>>> import numpy as np
>>> np.set_printoptions(suppress=True, linewidth=120)
>>> rd = lambda a: np.round(a, 2) + 0
>>> arr = np.load("x.npy")
>>> arr
array([[-10.1 ,  -5.63,   5.23,   4.9 ,  -5.12],
       [ -9.89,  -5.26,   8.76,   9.04,  -8.78],
       [  3.11,   2.28,  -3.02,  -3.42,   3.46],
       [  5.91,   2.83,  -6.74,  -7.18,   7.39],
       [ -4.35,  -1.89,  -0.03,  -0.2 ,  -0.08],
       [ -2.05,  -1.18,   8.86,   8.8 ,  -9.3 ]])
>>> q, r_ = np.linalg.qr(arr)
>>> rd(q.T @ q)
array([[1., 0., 0., 0., 0.],
       [0., 1., 0., 0., 0.],
       [0., 0., 1., 0., 0.],
       [0., 0., 0., 1., 0.],
       [0., 0., 0., 0., 1.]])
>>> rd(abs(r_[0, 0])), rd(np.linalg.norm(arr[:, 0]))
(np.float64(16.36), np.float64(16.36))
>>> np.allclose(r_.T @ r_, arr.T @ arr)
True
>>> rd(np.trace(q @ q.T))
np.float64(5.0)
>>> W = np.array([[2, 2, 2, 2],
...     [2, 0, 0, 0],
...     [1, -2, -1, 1],
...     [2, -2, -2, 1],
...     [-1, -2, -1, -1]])
>>> b = np.array([-4, 2, 0, 6])
>>> hid = np.maximum(arr @ W + b, 0)
>>> rd(hid)
array([[ 0.  ,  0.  ,  0.  ,  1.05],
       [ 1.32,  0.  ,  0.  , 12.8 ],
       [ 0.  , 14.18, 12.62,  2.32],
       [ 0.  , 26.88, 25.53,  0.  ],
       [ 0.  ,  0.  ,  0.  ,  0.  ],
       [25.3 ,  0.  ,  0.  , 28.86]])
>>> (hid > 0).astype(int)
array([[0, 0, 0, 1],
       [1, 0, 0, 1],
       [0, 1, 1, 1],
       [0, 1, 1, 0],
       [0, 0, 0, 0],
       [1, 0, 0, 1]])
>>> np.linalg.matrix_rank(hid)
np.int64(4)
>>> cent = np.array([[-1, 0, 0], [-2, 0, 2], [0, 0, 2], [0, -1, 0]])
>>> W @ cent
array([[-6, -2,  8],
       [-2,  0,  0],
       [ 3, -1, -6],
       [ 2, -1, -8],
       [ 5,  1, -6]])
>>> (hid @ cent).round(6).argmax(axis=1)
array([0, 2, 2, 2, 0, 2])
>>> A2 = np.array([[0, -1, 0], [1, -2, -1], [-1, 2, 2], [-1, 1, -1], [0, 1, -1]])
>>> rd(np.einsum("ij,ij->i", arr, arr))
array([211.28, 361.03,  47.66, 194.53,  22.54, 248.02])
>>> np.vstack([arr, A2.T]).shape
(9, 5)
>>> rd(np.einsum("ij->j", arr))
array([-17.37,  -8.85,  13.06,  11.94, -12.43])
>>> np.linalg.matrix_rank(arr @ A2)
np.int64(3)
>>> m1 = np.loadtxt("block13.csv", delimiter=",")
>>> m1
array([[ -1.,  -1.,   2.,  -1.,  -2.,  -1.,   1.,   2.,   0.,   0.,  -1.],
       [ -2.,  -2.,   4.,  -2.,  -3.,   0.,   1.,   4.,  -1.,  -2.,  -3.],
       [ -1.,  -1.,   2.,  -4.,  -2.,  -2.,   0.,   4.,   0.,  -3.,  -3.],
       [  0.,  -3.,   2.,  -2.,  -1.,  -3.,   2.,   6.,   1.,  -3.,  -3.],
       [  2.,  -4.,   1.,   0.,  -3.,  -4.,   0.,   6.,   0.,  -1.,  -1.],
       [  2.,  -3.,   2.,   1.,  -3.,  -5.,   2.,   5.,  -2.,   0.,  -2.],
       [  4.,  -3.,   0.,  -1.,  -4.,  -3.,   1.,   3.,  -3.,   1.,  -3.],
       [  5.,  -2.,  -2.,  -1.,  -6.,  -1.,  -1.,   3.,  -4.,   3.,  -1.],
       [  4.,  -4.,  -2.,  -3.,  -5.,  -3.,  -2.,   3.,  -4.,   1.,  -1.],
       [  5.,  -5.,   0.,  -1.,  -4.,  -5.,  -3.,   4.,  -4.,   1.,  -1.],
       [  5.,  -5.,  -2.,  -1.,  -4.,  -4.,  -1.,   3.,  -5.,   1.,   1.],
       [  5.,  -3.,  -3.,  -1.,  -5.,  -5.,  -3.,   3.,  -3.,   3.,   3.],
       [  3.,  -2.,  -1.,  -2.,  -3.,  -7.,  -4.,   2.,  -2.,   5.,   1.],
       [  5.,  -3.,  -3.,  -1.,  -1.,  -8.,  -2.,   2.,   0.,   6.,   1.],
       [  6.,  -1.,  -3.,  -3.,  -1.,  -7.,  -3.,   2.,  -1.,   7.,   1.],
       [  6.,   1.,  -3.,  -1.,  -3.,  -9.,  -3.,   1.,   0.,   8.,   1.],
       [  4.,   2.,  -3.,  -2.,  -1.,  -7.,  -3.,  -1.,  -2.,   8.,   2.],
       [  6.,   4.,  -5.,  -3.,   1.,  -9.,  -3.,  -3.,  -3.,   7.,   3.],
       [  7.,   4.,  -7.,  -3.,   0.,  -9.,  -2.,  -5.,  -5.,   5.,   2.],
       [  9.,   3.,  -7.,  -2.,   1.,  -9.,  -2.,  -7.,  -6.,   3.,   3.],
       [  7.,   4.,  -8.,   0.,   1.,  -9.,  -4.,  -9.,  -5.,   3.,   5.],
       [  8.,   5.,  -9.,   0.,   3.,  -9.,  -5.,  -7.,  -5.,   3.,   3.],
       [  9.,   4., -11.,  -2.,   2., -10.,  -6.,  -6.,  -6.,   4.,   1.],
       [ 10.,   4., -12.,  -1.,   2.,  -8.,  -7.,  -6.,  -8.,   5.,   1.],
       [ 12.,   2., -11.,  -1.,   1.,  -7.,  -7.,  -8., -10.,   7.,   0.],
       [ 10.,   1., -11.,  -2.,   0.,  -5.,  -9.,  -7., -10.,   7.,   1.],
       [ 10.,   2., -12.,  -2.,  -1.,  -4.,  -8.,  -9., -12.,   5.,   1.],
       [  8.,   3., -13.,  -4.,  -2.,  -4., -10.,  -7., -10.,   7.,   3.],
       [ 10.,   2., -11.,  -5.,  -4.,  -5., -11.,  -9., -12.,   9.,   3.],
       [ 10.,   4., -10.,  -5.,  -6.,  -3., -11.,  -7., -12.,   7.,   4.]])
>>> W = np.array([[2, -1, 0],
...     [1, 2, 0],
...     [1, -2, -2],
...     [-2, -1, -2],
...     [1, -1, 1],
...     [-2, 1, -2],
...     [1, -2, -1],
...     [1, -2, -1],
...     [0, -1, -1],
...     [0, 0, -2],
...     [1, 0, 2]])
>>> b = np.array([4, 4, 3])
>>> hid = np.maximum(m1 @ W + b, 0)
>>> hid
array([[ 7.,  0.,  0.],
       [ 5.,  0.,  0.],
       [14.,  0.,  5.],
       [17.,  0.,  0.],
       [15.,  0.,  0.],
       [17.,  0.,  0.],
       [14.,  0.,  0.],
       [ 9.,  5.,  0.],
       [13.,  3., 13.],
       [17.,  0., 10.],
       [16.,  0., 16.],
       [18.,  3., 19.],
       [21.,  3., 16.],
       [26.,  0., 16.],
       [31.,  2., 18.],
       [30.,  5., 14.],
       [26., 16., 20.],
       [37., 24., 39.],
       [34., 32., 47.],
       [35., 31., 55.],
       [25., 42., 60.],
       [28., 41., 59.],
       [30., 45., 63.],
       [24., 51., 60.],
       [21., 51., 53.],
       [13., 57., 53.],
       [ 9., 67., 59.],
       [10., 74., 62.],
       [14., 76., 61.],
       [14., 78., 57.]])
>>> cent = np.array([[3, -9], [-2, 9], [-7, 1]])
>>> hid @ cent
array([[  21.,  -63.],
       [  15.,  -45.],
       [   7., -121.],
       [  51., -153.],
       [  45., -135.],
       [  51., -153.],
       [  42., -126.],
       [  17.,  -36.],
       [ -58.,  -77.],
       [ -19., -143.],
       [ -64., -128.],
       [ -85., -116.],
       [ -55., -146.],
       [ -34., -218.],
       [ -37., -243.],
       [ -18., -211.],
       [ -94.,  -70.],
       [-210.,  -78.],
       [-291.,   29.],
       [-342.,   19.],
       [-429.,  213.],
       [-411.,  176.],
       [-441.,  198.],
       [-450.,  303.],
       [-410.,  323.],
       [-446.,  449.],
       [-520.,  581.],
       [-552.,  638.],
       [-537.,  619.],
       [-513.,  633.]])
